$ ipython --no-banner

In [1]: import numpy as np

In [2]: from numpy import linalg as LA

In [3]: np.set_printoptions(precision=3, suppress=True, linewidth=160, sign=" ")

In [4]: mat = np.array([[-1.26, -0.81, 0.72, -0.72, 0.99, -1.62, 0.36, 0.18],
   ...:     [-2.46, -3.01, -0.08, 0.28, 2.19, -4.82, -0.24, 1.98],
   ...:     [1.3, 0.05, -1.56, 1.67, -0.88, 0.76, -0.89, 0.71],
   ...:     [0.48, 0.88, 0.32, -0.4, -0.48, 1.28, 0.24, -0.72]])

In [5]: r = LA.matrix_rank(mat)

In [6]: r
Out[6]: np.int64(2)

In [7]: N = LA.svd(mat)[2][r:].T

In [8]: np.allclose(mat @ N, 0)
Out[8]: True

In [9]: def softmax(z):
   ...:     e = np.exp(z - z.max(axis=-1, keepdims=True))
   ...:     return e / e.sum(axis=-1, keepdims=True)
   ...: 

In [10]: print(np.round(softmax(10 * mat[1]), 3) + 0)
[ 0.     0.     0.     0.     0.891  0.     0.     0.109]

In [11]: softmax(mat).sum(axis=1)
Out[11]: array([ 1.,  1.,  1.,  1.])

In [12]: S = mat @ mat.T / np.sqrt(8)

In [13]: print(softmax(S)[1] @ mat)
[-2.46 -3.01 -0.08  0.28  2.19 -4.82 -0.24  1.98]

In [14]: np.round(softmax(S + np.triu(np.full(S.shape, -np.inf), 1)), 3) + 0
Out[14]: 
array([[ 1.   ,  0.   ,  0.   ,  0.   ],
       [ 0.   ,  1.   ,  0.   ,  0.   ],
       [ 0.004,  0.003,  0.993,  0.   ],
       [ 0.059,  0.002,  0.209,  0.73 ]])

In [15]: softmax(S).round(6).argmax(axis=1)
Out[15]: array([ 1,  1,  2,  3])

In [16]: Z = np.array([[-1.5, 0.9, -0.1, -1.3, 0.9], [1.9, 0.7, -2.0, 0.3, 1.6]])

In [17]: rng = np.random.default_rng(9255)

In [18]: X = np.array([[0, 1],
    ...:     [0, 2],
    ...:     [2, 2],
    ...:     [1, 0],
    ...:     [2, 3],
    ...:     [3, 1],
    ...:     [0, 3],
    ...:     [2, 1],
    ...:     [3, 2],
    ...:     [3, 2],
    ...:     [0, 2],
    ...:     [3, 3],
    ...:     [2, 1],
    ...:     [0, 0],
    ...:     [1, 2],
    ...:     [0, 0],
    ...:     [2, 3],
    ...:     [0, 2],
    ...:     [3, 0],
    ...:     [3, 3],
    ...:     [0, 3],
    ...:     [1, 1],
    ...:     [1, 0],
    ...:     [0, 0],
    ...:     [3, 2],
    ...:     [0, 0],
    ...:     [0, 0],
    ...:     [2, 1],
    ...:     [2, 2],
    ...:     [0, 2],
    ...:     [2, 0],
    ...:     [3, 0],
    ...:     [0, 2]]) @ Z + 0.05 * rng.normal(size=(33, 5))

In [19]: X
Out[19]: 
array([[ 1.903,  0.733, -2.093,  0.304,  1.68 ],
       [ 3.895,  1.392, -3.913,  0.578,  3.133],
       [ 0.701,  3.159, -4.219, -1.98 ,  5.088],
       [-1.574,  0.905, -0.076, -1.342,  0.904],
       [ 2.643,  3.85 , -6.256, -1.697,  6.542],
       [-2.602,  3.388, -2.326, -3.552,  4.321],
       [ 5.726,  2.038, -6.066,  0.896,  4.684],
       [-1.113,  2.558, -2.237, -2.395,  3.306],
       [-0.718,  4.1  , -4.418, -3.355,  5.825],
       [-0.718,  4.066, -4.301, -3.258,  5.855],
       [ 3.793,  1.374, -3.913,  0.635,  3.164],
       [ 1.109,  4.826, -6.388, -3.01 ,  7.519],
       [-1.171,  2.551, -2.269, -2.285,  3.462],
       [ 0.004, -0.053,  0.005,  0.02 ,  0.007],
       [ 2.31 ,  2.289, -4.127, -0.695,  4.072],
       [-0.061,  0.053,  0.051,  0.045,  0.031],
       [ 2.662,  3.87 , -6.172, -1.613,  6.638],
       [ 3.77 ,  1.399, -3.994,  0.532,  3.309],
       [-4.541,  2.706, -0.393, -3.912,  2.658],
       [ 1.282,  4.831, -6.315, -3.043,  7.515],
       [ 5.71 ,  2.069, -5.997,  0.935,  4.859],
       [ 0.439,  1.625, -2.096, -1.03 ,  2.569],
       [-1.537,  0.892, -0.106, -1.334,  0.928],
       [ 0.103, -0.018,  0.02 , -0.052, -0.033],
       [-0.602,  4.094, -4.272, -3.37 ,  5.885],
       [-0.015, -0.014,  0.025,  0.025, -0.018],
       [-0.032,  0.001, -0.031,  0.038, -0.064],
       [-1.068,  2.558, -2.257, -2.334,  3.4  ],
       [ 0.788,  3.126, -4.15 , -1.982,  4.99 ],
       [ 3.88 ,  1.448, -3.951,  0.595,  3.268],
       [-2.97 ,  1.803, -0.116, -2.626,  1.865],
       [-4.493,  2.687, -0.228, -3.904,  2.754],
       [ 3.753,  1.45 , -4.044,  0.626,  3.236]])

In [20]: G = np.cov(X, rowvar=False)

In [21]: print(np.polyfit(X[:, 4], X[:, 2], 1))
[-0.908  0.192]

In [22]: np.argsort(-X.std(axis=0).round(6), kind="stable")
Out[22]: array([ 0,  2,  4,  3,  1])

In [23]: np.round(np.corrcoef(X.T), 3) + 0
Out[23]: 
array([[ 1.   , -0.081, -0.662,  0.749,  0.266],
       [-0.081,  1.   , -0.693, -0.721,  0.938],
       [-0.662, -0.693,  1.   ,  0.   , -0.898],
       [ 0.749, -0.721,  0.   ,  1.   , -0.438],
       [ 0.266,  0.938, -0.898, -0.438,  1.   ]])

In [24]: np.median(X, axis=0)
Out[24]: array([ 0.103,  2.069, -3.913, -1.342,  3.306])

In [25]: LA.eigvalsh(G)[::-1]
Out[25]: array([ 13.212,   8.444,   0.004,   0.003,   0.001])

In [26]: Xs = X - X.mean(axis=0)

In [27]: Uu, sig, Vt = LA.svd(Xs, full_matrices=False)

In [28]: np.abs(Vt[0]).argmax()
Out[28]: np.int64(2)

In [29]: print(np.abs(Uu[:, 0]).argmax())
20

In [30]: LA.matrix_rank(Xs)
Out[30]: np.int64(5)

In [31]: (np.sign(Uu[:, 0]) == np.sign(Uu[0, 0])).astype(int)
Out[31]: array([ 1,  0,  0,  1,  0,  1,  0,  1,  0,  0,  0,  0,  1,  1,  0,  1,  0,  0,  1,  0,  0,  1,  1,  1,  0,  1,  1,  1,  0,  0,  1,  1,  0])

In [32]: print(Vt[0] * np.sign(Vt[0, np.abs(Vt[0]).argmax()]))
[-0.514 -0.255  0.622 -0.033 -0.532]

In [33]: np.round(sig ** 2 / (sig ** 2).sum(), 3) + 0
Out[33]: array([ 0.61,  0.39,  0.  ,  0.  ,  0.  ])

In [34]: round(float((sig ** 2).sum() ** 2 / (sig ** 4).sum()), 3)
Out[34]: 1.909

In [35]: G = X.T @ X

In [36]: LA.svd(X, compute_uv=False) ** 2
Out[36]: array([ 1287.083,   305.316,     0.121,     0.102,     0.024])

In [37]: np.allclose(G, G.T)
Out[37]: True

In [38]: LA.eigvalsh(G)[::-1]
Out[38]: array([ 1287.083,   305.316,     0.121,     0.102,     0.024])

In [39]: round(float(np.trace(G)), 3), np.round((X ** 2).sum(), 3)
Out[39]: (1592.646, np.float64(1592.646))

In [40]: print(LA.norm(X, axis=1).argmax())
11

In [41]: round(LA.norm(X, "nuc"), 3)
Out[41]: np.float64(54.171)

In [42]: np.round(LA.norm(X, 1), 3), round(LA.norm(X, np.inf), 3)
Out[42]: (np.float64(113.578), np.float64(22.986))

In [43]: round(float(LA.norm(X[24], 1)), 3), np.round(LA.norm(X[24], np.inf), 3)
Out[43]: (18.223, np.float64(5.885))

In [44]: round(LA.norm(X) ** 2 / LA.norm(X, 2) ** 2, 3)
Out[44]: np.float64(1.237)

In [45]: LA.norm(X, axis=0)
Out[45]: array([ 15.229,  14.953,  21.147,  11.832,  23.45 ])

In [46]: Q, R = LA.qr(X)

In [47]: np.round(abs(R[0, 0]), 3), np.round(LA.norm(X[:, 0]), 3)
Out[47]: (np.float64(15.229), np.float64(15.229))

In [48]: print(np.trace(Q @ Q.T))
5.0

In [49]: Q.shape, R.shape
Out[49]: ((33, 5), (5, 5))

In [50]: np.round(Q.T @ Q, 3) + 0
Out[50]: 
array([[ 1.,  0.,  0.,  0.,  0.],
       [ 0.,  1.,  0.,  0.,  0.],
       [ 0.,  0.,  1.,  0.,  0.],
       [ 0.,  0.,  0.,  1.,  0.],
       [ 0.,  0.,  0.,  0.,  1.]])
